$ python -q
>>> import numpy as np
>>> np.set_printoptions(suppress=True, linewidth=160)
>>> m1 = np.loadtxt("out18.csv", delimiter=",")
>>> m1
array([[ 1.,  0.,  0.,  0.,  0.,  0.,  0.,  0.,  0.,  0.,  0.,  0.,  0.,  0.],
       [ 0.,  1.,  0.,  0.,  0.,  0.,  0.,  0.,  0.,  0.,  0.,  0.,  0.,  0.],
       [ 0.,  0.,  2.,  0.,  0.,  0.,  0.,  0.,  0.,  0.,  0.,  0.,  0.,  0.],
       [ 0.,  0.,  0., -2.,  0.,  0.,  0.,  0.,  0.,  0.,  0.,  0.,  0.,  0.],
       [ 0.,  0.,  0.,  0., -2.,  0.,  0.,  0.,  0.,  0.,  0.,  0.,  0.,  0.],
       [ 0.,  0.,  0.,  0.,  0.,  2.,  0.,  0.,  0.,  0.,  0.,  0.,  0.,  0.],
       [ 0.,  0.,  0.,  0.,  0.,  0., -1.,  0.,  0.,  0.,  0.,  0.,  0.,  0.],
       [ 0.,  0.,  0.,  0.,  0.,  0.,  0.,  2.,  0.,  0.,  0.,  0.,  0.,  0.],
       [ 0.,  0.,  0.,  0.,  0.,  0.,  0.,  0.,  2.,  0.,  0.,  0.,  0.,  0.],
       [ 0.,  0.,  0.,  0.,  0.,  0.,  0.,  0.,  0.,  1.,  0.,  0.,  0.,  0.],
       [ 0.,  0.,  0.,  0.,  0.,  0.,  0.,  0.,  0.,  0.,  0.,  0.,  0.,  0.],
       [ 0.,  0.,  0.,  0.,  0.,  0.,  0.,  0.,  0.,  0.,  0.,  1.,  0.,  0.],
       [ 0.,  0.,  0.,  0.,  0.,  0.,  0.,  0.,  0.,  0.,  0.,  0., -2.,  0.],
       [ 0.,  0.,  0.,  0.,  0.,  0.,  0.,  0.,  0.,  0.,  0.,  0.,  0.,  1.]])
>>> # 14 blocks once reordered
>>> np.linalg.matrix_rank(m1, rtol=0.1)
np.int64(13)
>>> np.linalg.cond(m1) > 100
np.True_
>>> np.argsort(-np.linalg.norm(m1, axis=0).round(6), kind="stable")[:3]
array([2, 3, 4])
>>> [round(float(x), 2) for x in np.linalg.svd(m1, compute_uv=False)[:3]]
[2.0, 2.0, 2.0]
>>> left, sv, VT = np.linalg.svd(m1)
>>> np.argmax(sv[:-1] / (sv[1:] + 1e-6)) + 1
np.int64(13)
>>> sv
array([2., 2., 2., 2., 2., 2., 2., 1., 1., 1., 1., 1., 1., 0.])
>>> other = left[:, :13] @ np.diag(sv[:13]) @ VT[:13]
>>> round(np.linalg.norm(m1 - other) / np.linalg.norm(m1), 2)
np.float64(0.0)
>>> round(np.linalg.norm(m1 - other, 2), 2), sv[13]
(np.float64(0.0), np.float64(0.0))
>>> np.linalg.matrix_rank(m1, rtol=0.05)
np.int64(13)
>>> E = np.load("dump.npy")
>>> E
array([[-0.5 ,  2.7 , -0.2 ,  0.5 ,  0.3 ,  0.  ,  1.1 ,  0.7 ,  0.1 , -0.5 ,  0.5 ,  0.4 ],
       [-1.8 ,  0.2 ,  1.1 ,  0.8 ,  2.  , -0.4 ,  1.8 , -0.1 , -1.9 ,  0.1 ,  1.6 , -0.4 ],
       [-1.5 , -0.4 ,  0.1 ,  0.6 , -2.  , -1.  , -0.2 , -0.3 , -1.7 , -0.1 ,  0.2 ,  0.6 ],
       [-1.9 , -1.7 ,  0.2 , -1.2 , -0.9 , -0.8 , -0.9 , -1.3 , -1.3 ,  0.7 ,  0.6 , -0.8 ],
       [-0.5 ,  1.2 , -0.2 ,  0.6 , -0.2 ,  1.9 ,  0.8 ,  0.2 ,  0.7 , -0.2 ,  1.5 , -1.2 ],
       [-1.7 , -0.1 , -0.2 ,  1.1 ,  0.2 ,  2.5 , -0.7 , -0.3 ,  0.  ,  1.1 ,  0.7 ,  0.6 ],
       [ 1.09,  0.01, -0.2 , -0.53, -1.59,  0.47,  1.36,  0.32,  0.49, -1.9 ,  0.88, -0.37],
       [ 1.1 ,  0.  , -0.2 , -0.5 , -1.6 ,  0.5 ,  1.4 ,  0.3 ,  0.5 , -1.9 ,  0.9 , -0.4 ],
       [ 0.6 , -1.4 , -0.3 ,  0.8 ,  0.8 ,  1.2 ,  0.5 ,  2.3 ,  0.2 ,  1.4 , -0.1 , -0.4 ],
       [-0.6 ,  0.1 ,  1.  ,  0.  ,  0.2 ,  2.1 , -2.6 ,  0.2 , -1.2 , -2.1 , -0.6 ,  0.  ],
       [ 0.6 , -0.3 ,  0.  ,  0.3 ,  3.2 , -1.3 , -0.3 , -0.6 , -1.4 ,  1.  , -0.4 ,  0.9 ]])
>>> other = E / np.linalg.norm(E, axis=1, keepdims=True)
>>> C2 = other @ other.T
>>> np.round(np.linalg.norm(other, axis=1), 2)
array([1., 1., 1., 1., 1., 1., 1., 1., 1., 1., 1.])
>>> np.argwhere(np.triu(np.abs(C2) > 0.95, 1))
array([[6, 7]])
>>> C2[2].round(2)
array([-0.08,  0.18,  1.  ,  0.6 , -0.25,  0.08, -0.03, -0.03, -0.35,  0.07, -0.2 ])
>>> (C2 - 2 * np.eye(11)).round(6).argmax(axis=1)
array([ 4, 10,  3,  2,  0,  4,  7,  6,  5,  5,  1])
>>> u, g = E[8], E[9]
>>> u @ u
np.float64(12.84)
>>> p = (u @ g) / (u @ u) * u
>>> round(float(np.linalg.norm(u + g) ** 2 + np.linalg.norm(u - g) ** 2), 2)
63.34
>>> np.round(g - p, 2)
array([-0.5 , -0.13,  0.95,  0.13,  0.33,  2.29, -2.52,  0.57, -1.17, -1.87, -0.62, -0.06])
>>> np.round((g - p) @ u, 2)
np.float64(-0.0)
>>> [round(float(np.linalg.det(m1[:i, :i])), 2) + 0 for i in range(1, 15)]
[1.0, 1.0, 2.0, -4.0, 8.0, 16.0, -16.0, -32.0, -64.0, -64.0, 0.0, 0.0, 0.0, 0.0]
>>> round(float(np.linalg.eigvalsh(m1).min()), 2)
-2.0
>>> t3 = np.stack([E, 3 * E, E[::-1]])
>>> np.linalg.matrix_rank(t3.reshape(3, -1))
np.int64(2)
>>> t3.shape
(3, 11, 12)
>>> (t3 @ E.T).shape
(3, 11, 11)
>>> np.round(np.linalg.norm(t3, axis=(1, 2)), 2)
array([12.24, 36.73, 12.24])
>>> np.linalg.matrix_rank(t3)
array([11, 11, 11])
>>> rng = np.random.default_rng(343878)
>>> other = E + rng.integers(-2, 3, (11, 10)) @ rng.integers(-2, 3, (10, 12))
>>> other.round(2)
array([[ -5.5 ,   8.7 , -19.2 ,   6.5 ,  -3.7 ,   3.  ,   5.1 , -19.3 ,   4.1 ,   0.5 , -10.5 ,   4.4 ],
       [ -9.8 ,  20.2 , -12.9 ,   5.8 ,  11.  ,   1.6 ,   7.8 ,  -8.1 ,  14.1 ,  -1.9 , -11.4 ,  -9.4 ],
       [ -0.5 ,   7.6 ,  -0.9 ,   3.6 ,  13.  ,  -4.  ,  -1.2 ,   0.7 ,   0.3 ,  -3.1 ,   0.2 ,  -0.4 ],
       [  0.1 ,   5.3 ,  11.2 ,  -3.2 ,   2.1 ,   6.2 ,  -2.9 ,   7.7 ,  10.7 ,  -0.3 ,  -0.4 , -13.8 ],
       [ -2.5 ,  11.2 ,  -8.2 ,  -8.4 ,  -7.2 ,   3.9 ,   0.8 ,   2.2 ,   9.7 ,  -5.2 ,   6.5 ,  -2.2 ],
       [  8.3 ,  -0.1 ,   9.8 ,  -8.9 ,  -2.8 , -12.5 ,   5.3 ,   6.7 ,  -9.  ,   6.1 ,  -0.3 ,  11.6 ],
       [  4.09, -11.99,   4.8 ,  -4.53, -17.59,  11.47,  -4.64,  -5.68,  -0.51,  -5.9 ,   9.88,   0.63],
       [ -2.9 ,   9.  , -12.2 ,  -9.5 ,  -6.6 ,  -5.5 ,   7.4 ,   0.3 ,   6.5 ,  -2.9 ,   0.9 ,   2.6 ],
       [  4.6 ,  -7.4 ,  10.7 ,  -5.2 ,  -9.2 ,   1.2 ,   7.5 ,   9.3 ,   3.2 ,   0.4 ,   0.9 ,  -5.4 ],
       [ -1.6 ,   0.1 ,  -5.  ,  14.  ,   5.2 ,  13.1 ,   4.4 ,  -6.8 ,   2.8 ,  -3.1 ,  -6.6 ,   0.  ],
       [ -0.4 ,   1.7 ,   6.  ,  -4.7 ,   5.2 ,  -4.3 ,  -4.3 ,   9.4 ,   0.6 ,   6.  ,  -0.4 ,  -4.1 ]])
>>> np.linalg.matrix_rank(other - E, tol=1e-8)
np.int64(10)
>>> arr = np.loadtxt("mat.csv", delimiter=",")
>>> arr
array([[1., 0., 0., 2., 1., 0., 1., 2., 2., 0., 3., 1., 0., 0.],
       [3., 3., 2., 0., 1., 1., 3., 2., 1., 0., 1., 2., 0., 3.],
       [2., 0., 1., 0., 0., 0., 1., 3., 0., 6., 1., 2., 3., 0.],
       [1., 3., 1., 1., 2., 3., 3., 2., 3., 0., 3., 3., 0., 2.],
       [2., 2., 2., 3., 2., 1., 1., 3., 0., 6., 3., 2., 3., 1.],
       [2., 3., 0., 2., 3., 0., 0., 1., 0., 2., 0., 1., 1., 0.],
       [0., 2., 3., 1., 1., 1., 1., 2., 3., 6., 2., 3., 3., 3.],
       [1., 1., 1., 2., 2., 1., 2., 2., 1., 6., 3., 0., 3., 1.],
       [1., 0., 2., 2., 2., 1., 0., 0., 2., 2., 2., 0., 1., 3.],
       [2., 1., 2., 0., 0., 0., 2., 1., 0., 4., 2., 2., 2., 3.],
       [0., 0., 0., 2., 2., 3., 0., 0., 3., 2., 1., 1., 1., 0.],
       [3., 0., 0., 1., 1., 2., 0., 2., 3., 0., 3., 3., 0., 3.]])
>>> C2 = arr.T @ arr
>>> np.diag(C2)
array([ 38.,  37.,  28.,  32.,  33.,  27.,  30.,  44.,  46., 172.,  60.,  46.,  43.,  51.])
>>> vec = np.array([6, 9, 0, -1, -1, 3, -6, -4, 5, -2, 9, 5, -6, 2])
>>> arr @ (2 * vec)
array([ 62., 102., -34., 148.,  38.,  50.,  58.,  -4.,  58.,  38.,  48., 154.])
>>> arr @ np.ones(14)
array([13., 22., 19., 27., 31., 15., 31., 26., 18., 21., 15., 21.])
>>> arr @ vec
array([ 31.,  51., -17.,  74.,  19.,  25.,  29.,  -2.,  29.,  19.,  24.,  77.])
>>> np.linalg.norm(arr @ vec) <= np.linalg.norm(arr, 2) * np.linalg.norm(vec) + 1e-9
np.True_
>>> (arr @ vec).argmax()
np.int64(11)
>>> (arr * vec).sum(axis=1)
array([ 31.,  51., -17.,  74.,  19.,  25.,  29.,  -2.,  29.,  19.,  24.,  77.])
>>> np.round(np.linalg.norm(arr, 1), 2), round(np.linalg.norm(arr, np.inf), 2)
(np.float64(34.0), np.float64(31.0))
>>> round(np.linalg.norm(arr) ** 2 / np.linalg.norm(arr, 2) ** 2, 2)
np.float64(1.46)
>>> arr[11] @ arr[7]
np.float64(28.0)
>>> np.linalg.norm(arr, axis=1).argmax()
np.int64(6)
>>> np.round(np.linalg.norm(arr[11] - arr[7]), 2)
np.float64(8.66)
